% python3 -q
>>> import numpy as np
>>> import numpy.linalg as la
>>> np.set_printoptions(precision=3, suppress=True, linewidth=200, floatmode="fixed")
>>> M2 = np.array([[0]])
>>> basis = np.array([[-1, 0, 1, 3, 2, 0, 2],
...     [-3, -2, 0, -1, 2, -2, -2],
...     [-1, 2, -3, -1, 3, 0, -2],
...     [-2, 2, 3, 2, -2, 2, 3],
...     [-2, -1, 1, 1, -2, -3, -1],
...     [-2, -3, 2, 1, -1, 0, -3],
...     [3, 1, -3, 1, 2, -2, -3]])
>>> feats = np.block([[M2, np.array([[0, 2, 0, 3, 1, 3, 0]])], [np.zeros((7, 1)), basis]])
>>> print(feats)
[[ 0.000  0.000  2.000  0.000  3.000  1.000  3.000  0.000]
 [ 0.000 -1.000  0.000  1.000  3.000  2.000  0.000  2.000]
 [ 0.000 -3.000 -2.000  0.000 -1.000  2.000 -2.000 -2.000]
 [ 0.000 -1.000  2.000 -3.000 -1.000  3.000  0.000 -2.000]
 [ 0.000 -2.000  2.000  3.000  2.000 -2.000  2.000  3.000]
 [ 0.000 -2.000 -1.000  1.000  1.000 -2.000 -3.000 -1.000]
 [ 0.000 -2.000 -3.000  2.000  1.000 -1.000  0.000 -3.000]
 [ 0.000  3.000  1.000 -3.000  1.000  2.000 -2.000 -3.000]]
>>> # null space of dimension 1
>>> print([round(float(x), 3) for x in la.svd(feats, compute_uv=False)[:3]])
[9.321, 7.912, 5.456]
>>> print(round(la.norm(feats, 2) / la.norm(feats), 3))
0.628
>>> print(np.round(la.norm(feats) ** 2 / la.norm(feats, 2) ** 2, 3))
2.532
>>> print(la.norm(feats, axis=0))
[0.000 5.657 5.196 5.745 5.196 5.568 5.477 6.325]
>>> print(la.norm(feats, axis=1))
[4.796 4.359 5.099 5.292 6.164 4.583 5.292 6.083]
>>> U, s, Vt = la.svd(feats)
>>> V = Vt[:(s > 1e-8).sum()]
>>> rng = np.random.default_rng(22146)
>>> x0 = feats[4] + -2 * feats[3] + rng.integers(2) * np.eye(8)[0]
>>> print(x0)
[ 0.000  0.000 -2.000  9.000  4.000 -8.000  2.000  7.000]
>>> print(np.allclose(V.T @ V @ x0, x0))
True
>>> print(la.matrix_rank(np.vstack([feats, x0])))
7
>>> M2 = feats / la.norm(feats, axis=1, keepdims=True)
>>> cov = M2 @ M2.T
>>> print((np.abs(cov) > 0.9).astype(int))
[[1 0 0 0 0 0 0 0]
 [0 1 0 0 0 0 0 0]
 [0 0 1 0 0 0 0 0]
 [0 0 0 1 0 0 0 0]
 [0 0 0 0 1 0 0 0]
 [0 0 0 0 0 1 0 0]
 [0 0 0 0 0 0 1 0]
 [0 0 0 0 0 0 0 1]]
>>> print(np.round(np.degrees(np.arccos(np.clip(cov[6, 4], -1, 1))), 3))
91.757
>>> print((cov - 2 * np.eye(8)).round(6).argmax(axis=1))
[1 0 6 7 1 6 5 3]
>>> print(np.argwhere(np.triu(np.abs(cov) > 0.95, 1)))
[]
>>> t3 = np.stack([feats, -1 * feats, feats[::-1]])
>>> print(la.norm(t3, axis=(1, 2)))
[14.832 14.832 14.832]
>>> print(la.det(t3))
[0.000 0.000 0.000]
>>> print(la.matrix_rank(t3.reshape(3, -1)))
2
>>> print(np.einsum("bij,cij->bc", t3, t3))
[[ 220.000 -220.000  -12.000]
 [-220.000  220.000   12.000]
 [ -12.000   12.000  220.000]]
>>> print(t3.shape)
(3, 8, 8)
>>> print((t3 @ feats.T).shape)
(3, 8, 8)
>>> mat = np.load("dump.npy")
>>> print(mat)
[[-0.406  0.850  0.008  0.084 -0.043  0.321]
 [-0.090 -0.081 -0.128 -0.552  0.737  0.349]
 [-0.045 -0.003 -0.957  0.265  0.068 -0.088]
 [ 0.271  0.435 -0.101 -0.529 -0.016 -0.669]
 [ 0.677  0.117 -0.172 -0.223 -0.366  0.561]
 [ 0.542  0.261  0.169  0.537  0.562 -0.075]]
>>> # keeps lengths
>>> x0 = np.array([3, 5, 2, 4, 5, 1])
>>> y = mat @ x0
>>> c, lr = np.zeros(6), 1 / la.norm(mat, 2) ** 2
>>> for i in range(200):
...     c -= lr * mat.T @ (mat @ c - y)
...     if i % 50 == 0: print(i, round(la.norm(mat @ c - y), 3))
... 
0 0.0
50 0.0
100 0.0
150 0.0
>>> print(round(la.cond(mat), 3))
1.0
>>> print(c)
[3.000 5.000 2.000 4.000 5.000 1.000]
>>> x0 = np.array([1, 0, 0, 1, 2, 2])
>>> print(np.round(la.det(mat), 3))
-1.0
>>> print(la.inv(mat))
[[-0.406 -0.090 -0.045  0.271  0.677  0.542]
 [ 0.850 -0.081 -0.003  0.435  0.117  0.261]
 [ 0.008 -0.128 -0.957 -0.101 -0.172  0.169]
 [ 0.084 -0.552  0.265 -0.529 -0.223  0.537]
 [-0.043  0.737  0.068 -0.016 -0.366  0.562]
 [ 0.321  0.349 -0.088 -0.669  0.561 -0.075]]
>>> print(6 - la.matrix_rank(mat - np.eye(6), tol=1e-8))
1
>>> print(np.round(mat.T @ (mat @ x0), 3) + 0)
[1.000 0.000 0.000 1.000 2.000 2.000]
>>> th = np.radians(30)
>>> r_ = np.eye(6)
>>> r_[3, 3] = r_[2, 2] = np.cos(th)
>>> r_[3, 2], r_[2, 3] = -np.sin(th), np.sin(th)
>>> print(r_)
[[ 1.000  0.000  0.000  0.000  0.000  0.000]
 [ 0.000  1.000  0.000  0.000  0.000  0.000]
 [ 0.000  0.000  0.866  0.500  0.000  0.000]
 [ 0.000  0.000 -0.500  0.866  0.000  0.000]
 [ 0.000  0.000  0.000  0.000  1.000  0.000]
 [ 0.000  0.000  0.000  0.000  0.000  1.000]]
>>> M2 = mat @ r_.T
>>> print(la.svd(mat, compute_uv=False), la.svd(M2, compute_uv=False))
[1.000 1.000 1.000 1.000 1.000 1.000] [1.000 1.000 1.000 1.000 1.000 1.000]
>>> print(np.allclose(mat @ mat.T, M2 @ M2.T))
True
>>> print(round(la.det(r_), 3), np.round(np.trace(r_), 3))
1.0 5.732
>>> print(M2)
[[-0.406  0.850  0.049  0.069 -0.043  0.321]
 [-0.090 -0.081 -0.387 -0.414  0.737  0.349]
 [-0.045 -0.003 -0.696  0.708  0.068 -0.088]
 [ 0.271  0.435 -0.352 -0.408 -0.016 -0.669]
 [ 0.677  0.117 -0.260 -0.107 -0.366  0.561]
 [ 0.542  0.261  0.415  0.380  0.562 -0.075]]
>>> M2 = mat / la.norm(mat, axis=1, keepdims=True)
>>> cov = M2 @ M2.T
>>> print(cov.round(3) + 0)
[[1.000 0.000 0.000 0.000 0.000 0.000]
 [0.000 1.000 0.000 0.000 0.000 0.000]
 [0.000 0.000 1.000 0.000 0.000 0.000]
 [0.000 0.000 0.000 1.000 0.000 0.000]
 [0.000 0.000 0.000 0.000 1.000 0.000]
 [0.000 0.000 0.000 0.000 0.000 1.000]]
>>> A = np.array([[4, 4, 4, 4, 4],
...     [4, 8, 8, 8, 8],
...     [4, 8, 12, 12, 12],
...     [4, 8, 12, 16, 16],
...     [4, 8, 12, 16, 20]])
>>> # symmetric, so the eigenvalues are real
>>> th = np.radians(72)
>>> r_ = np.eye(5)
>>> r_[0, 0] = r_[3, 3] = np.cos(th)
>>> r_[0, 3], r_[3, 0] = -np.sin(th), np.sin(th)
>>> print(r_)
[[ 0.309  0.000  0.000 -0.951  0.000]
 [ 0.000  1.000  0.000  0.000  0.000]
 [ 0.000  0.000  1.000  0.000  0.000]
 [ 0.951  0.000  0.000  0.309  0.000]
 [ 0.000  0.000  0.000  0.000  1.000]]
>>> M2 = A @ r_.T
>>> print(round(la.det(r_), 3), np.round(np.trace(r_), 3))
1.0 3.618
>>> print(la.svd(A, compute_uv=False), la.svd(M2, compute_uv=False))
[49.374  5.795  2.332  1.413  1.086] [49.374  5.795  2.332  1.413  1.086]
>>> r0 = np.array([2, 3, -2, -3, -2])
>>> M2 = r_ + np.outer(r0, np.eye(5)[0])
>>> print(la.matrix_rank(la.inv(M2) - la.inv(r_), tol=1e-8))
1
>>> print(M2)
[[ 2.309  0.000  0.000 -0.951  0.000]
 [ 3.000  1.000  0.000  0.000  0.000]
 [-2.000  0.000  1.000  0.000  0.000]
 [-2.049  0.000  0.000  0.309  0.000]
 [-2.000  0.000  0.000  0.000  1.000]]
>>> print(la.matrix_rank(M2 - r_))
1
>>> vals, V = la.eig(M2)
>>> print(np.sort(la.eigvals(M2.T)))
[-0.408  1.000  1.000  1.000  3.026]
>>> print(np.sort(la.eigvals(M2 @ M2)))
[0.167 1.000 1.000 1.000 9.158]
>>> print(vals)
[ 1.000  1.000  1.000 -0.408  3.026]
>>> print(M2 @ V[:, 0] - vals[0] * V[:, 0])
[0.000 0.000 0.000 0.000 0.000]
>>> W0 = np.array([[3, 6, 4], [9, 9, 1], [-6, -8, -1], [-2, -4, -7], [5, -7, 2]])
>>> x0 = np.array([1, 0, -2])
>>> y = W0 @ x0
>>> print(y)
[-5  7 -4 12  1]
>>> print(la.solve(W0.T @ W0, W0.T @ y))
[ 1.000  0.000 -2.000]
>>> y = y + 0.3 * rng.normal(size=5)
>>> print(y)
[-4.949  6.951 -3.770 11.937  1.021]
>>> c, *_ = la.lstsq(W0, y)
>>> print(np.round(W0.T @ (y - W0 @ c), 3) + 0)
[0.000 0.000 0.000]
>>> print(round(la.norm(y - W0 @ c), 3))
0.167
>>> M2 = np.array([[-1, 3], [-2, 0]])
>>> basis = np.kron(M2, W0)
>>> print(basis)
[[ -3  -6  -4   9  18  12]
 [ -9  -9  -1  27  27   3]
 [  6   8   1 -18 -24  -3]
 [  2   4   7  -6 -12 -21]
 [ -5   7  -2  15 -21   6]
 [ -6 -12  -8   0   0   0]
 [-18 -18  -2   0   0   0]
 [ 12  16   2   0   0   0]
 [  4   8  14   0   0   0]
 [-10  14  -4   0   0   0]]
>>> O, V = la.qr(basis[:, :4])[0], la.qr(basis[:, 4:])[0]
>>> s = la.svd(O.T @ V, compute_uv=False)
>>> print(round(float(la.norm(O @ O.T - V @ V.T, 2)), 3))
1.0
>>> print((s > 0.9).sum())
0
>>> cov = W0.T @ W0
>>> print(cov)
[[155 120  51]
 [120 246  55]
 [ 51  55  71]]
>>> print(la.eigvalsh(cov)[::-1])
[348.710  76.390  46.900]
>>> print(la.matrix_rank(cov))
3
>>> print(np.diag(cov))
[155 246  71]
>>> print((W0 @ W0.T).shape)
(5, 5)
>>> P = W0 @ la.solve(W0.T @ W0, W0.T)
>>> print(np.trace(P))
3.0
>>> print(la.matrix_rank(np.eye(5) - P))
2
>>> print(np.diag(P))
[0.279 0.639 0.339 0.770 0.974]
>>> K = np.load("sample16.npy")
>>> print(K)
[[ 9.575 10.391 10.991]
 [11.738 11.810 11.537]
 [ 9.939  9.968  9.801]
 [ 8.856 10.047  9.390]
 [10.358 11.016 10.611]
 [11.139  9.714 11.839]
 [11.754  9.241 11.104]
 [10.024  9.634 10.282]
 [ 8.293 10.133 11.238]
 [ 9.221  9.735 12.209]
 [11.959  7.952 10.202]
 [10.138 10.149  9.836]
 [ 9.912 10.626 11.041]
 [10.448 11.684 11.090]
 [10.144  8.829  9.085]
 [ 9.069  7.811  9.953]
 [ 9.257  9.246  9.839]
 [10.638  9.735  9.287]
 [ 9.975  9.552 10.294]
 [ 8.428  9.251 10.679]
 [ 8.664 10.932 10.232]
 [10.727 10.125 11.034]
 [11.549 10.708 11.750]
 [ 9.626 10.962  8.565]
 [10.148  9.932  7.649]
 [10.675  8.558 10.203]
 [11.237 10.240 11.798]
 [ 9.431  8.972  9.400]
 [ 9.867  9.276  9.736]]
>>> idx = rng.permutation(6)
>>> print(idx)
[3 4 2 5 0 1]
>>> M2 = mat[idx][:, idx]
>>> print(np.allclose(M2, mat))
False
>>> print(np.round(np.trace(M2), 3))
-2.415
>>> print(round(float(la.det(M2)), 3), round(float(la.det(mat[idx])), 3))
-1.0 -1.0
>>> print(np.sort(np.abs(la.eigvals(M2))))
[1.000 1.000 1.000 1.000 1.000 1.000]
>>> print(np.diag(M2))
[-0.529 -0.366 -0.957 -0.075 -0.406 -0.081]
>>> D = la.norm(K[:, None] - K[None], axis=-1)
>>> print(D.mean(axis=1).argmax())
1
>>> print((D + 1e9 * np.eye(29)).round(6).argmin(axis=1))
[12 22 11 16 12 26  5 18 19  8 25  2  0  4 27 27 27 11  7  8  3 26 26  3 23 28  5 16 16]
>>> print(np.flatnonzero(D[17] < D.mean() / 2))
[ 2 11 14 17 28]
>>> print(np.unravel_index(D.round(6).argmax(), D.shape))
(np.int64(1), np.int64(15))
>>> Xc = K - K.mean(axis=0)
>>> U, s, Vt = la.svd(Xc, full_matrices=False)
>>> print(Vt[0] * np.sign(Vt[0, np.abs(Vt[0]).argmax()]))
[0.506 0.435 0.744]
>>> print(np.abs(Vt[0]).argmax())
2
>>> print(s)
[6.375 5.020 4.352]
>>> print(np.abs(U[:, 0]).argmax())
1
>>> basis = K[[28, 19]].astype(float)
>>> for _ in range(7):
...     idx = la.norm(K[:, None] - basis, axis=-1).argmin(axis=1)
...     basis = np.array([K[idx == j].mean(axis=0) for j in range(2)])
... 
>>> print(idx)
[1 0 0 1 0 0 0 0 1 1 0 0 1 0 0 0 0 0 0 1 1 0 0 0 0 0 0 0 0]
>>> print(basis)
[[10.447  9.778 10.223]
 [ 8.993 10.159 10.826]]
>>> print(basis[1] - basis[0])
[-1.455  0.381  0.603]
>>> print(np.abs(basis[1] - basis[0]).argmax())
0
>>> data = np.array([[0, -2, 3, -3, -2, 1, -3, 0],
...     [-3, 2, 2, 0, -3, 3, 1, 3],
...     [3, -4, 1, -3, 1, -2, -4, -3]])
>>> # null space of dimension 6
>>> print(round(np.trace(la.pinv(data) @ data), 3))
2.0
>>> print(la.lstsq(data[:-1].T, data[-1])[2])
2
>>> print(np.round(data @ la.pinv(data) @ data, 3) + 0)
[[ 0.000 -2.000  3.000 -3.000 -2.000  1.000 -3.000  0.000]
 [-3.000  2.000  2.000  0.000 -3.000  3.000  1.000  3.000]
 [ 3.000 -4.000  1.000 -3.000  1.000 -2.000 -4.000 -3.000]]
>>> print(np.unique(data.round(6), axis=0).shape)
(3, 8)
>>> print(np.allclose(data[:-1].T @ la.lstsq(data[:-1].T, data[-1])[0], data[-1]))
True
>>> print(np.round(feats @ la.pinv(feats) @ feats, 3) + 0)
[[ 0.000  0.000  2.000  0.000  3.000  1.000  3.000  0.000]
 [ 0.000 -1.000  0.000  1.000  3.000  2.000  0.000  2.000]
 [ 0.000 -3.000 -2.000  0.000 -1.000  2.000 -2.000 -2.000]
 [ 0.000 -1.000  2.000 -3.000 -1.000  3.000  0.000 -2.000]
 [ 0.000 -2.000  2.000  3.000  2.000 -2.000  2.000  3.000]
 [ 0.000 -2.000 -1.000  1.000  1.000 -2.000 -3.000 -1.000]
 [ 0.000 -2.000 -3.000  2.000  1.000 -1.000  0.000 -3.000]
 [ 0.000  3.000  1.000 -3.000  1.000  2.000 -2.000 -3.000]]
>>> print(np.unique(feats.round(6), axis=0).shape)
(8, 8)
>>> print(np.allclose(feats[:-1].T @ la.lstsq(feats[:-1].T, feats[-1])[0], feats[-1]))
True
>>> M2 = np.array([[3, -2, -3, -3, 2, -3],
...     [2, 1, 1, 0, -3, 3],
...     [3, 0, 0, -1, 0, -2],
...     [2, 3, 3, -3, -2, 2],
...     [-2, -1, -2, -3, -1, 2],
...     [3, -1, -1, -1, -1, -2]])
>>> m1 = np.tril(M2)
>>> print(m1)
[[ 3  0  0  0  0  0]
 [ 2  1  0  0  0  0]
 [ 3  0  0  0  0  0]
 [ 2  3  3 -3  0  0]
 [-2 -1 -2 -3 -1  0]
 [ 3 -1 -1 -1 -1 -2]]
>>> # null space of dimension 1
>>> rk = la.matrix_rank(m1)
>>> print(rk)
5
>>> ns = la.svd(m1)[2][rk:].T
>>> print(la.matrix_rank(m1.T @ m1), la.matrix_rank(m1 @ m1.T))
5 5
>>> print([int(la.matrix_rank(np.delete(m1, i, axis=0))) for i in range(6)])
[5, 4, 5, 4, 4, 4]
>>> print(ns.shape)
(6, 1)
>>> print(np.round(ns[:, 0] / ns[np.abs(ns[:, 0]).round(6).argmax(), 0], 3) + 0)
[ 0.000  0.000 -0.200 -0.200  1.000 -0.300]
>>> print([int(la.matrix_rank(m1[:, :j + 1])) for j in range(6)])
[1, 2, 3, 4, 5, 5]
>>> print(np.round(ns @ ns.T, 3) + 0)
[[ 0.000  0.000  0.000  0.000  0.000  0.000]
 [ 0.000  0.000  0.000  0.000  0.000  0.000]
 [ 0.000  0.000  0.034  0.034 -0.171  0.051]
 [ 0.000  0.000  0.034  0.034 -0.171  0.051]
 [ 0.000  0.000 -0.171 -0.171  0.855 -0.256]
 [ 0.000  0.000  0.051  0.051 -0.256  0.077]]
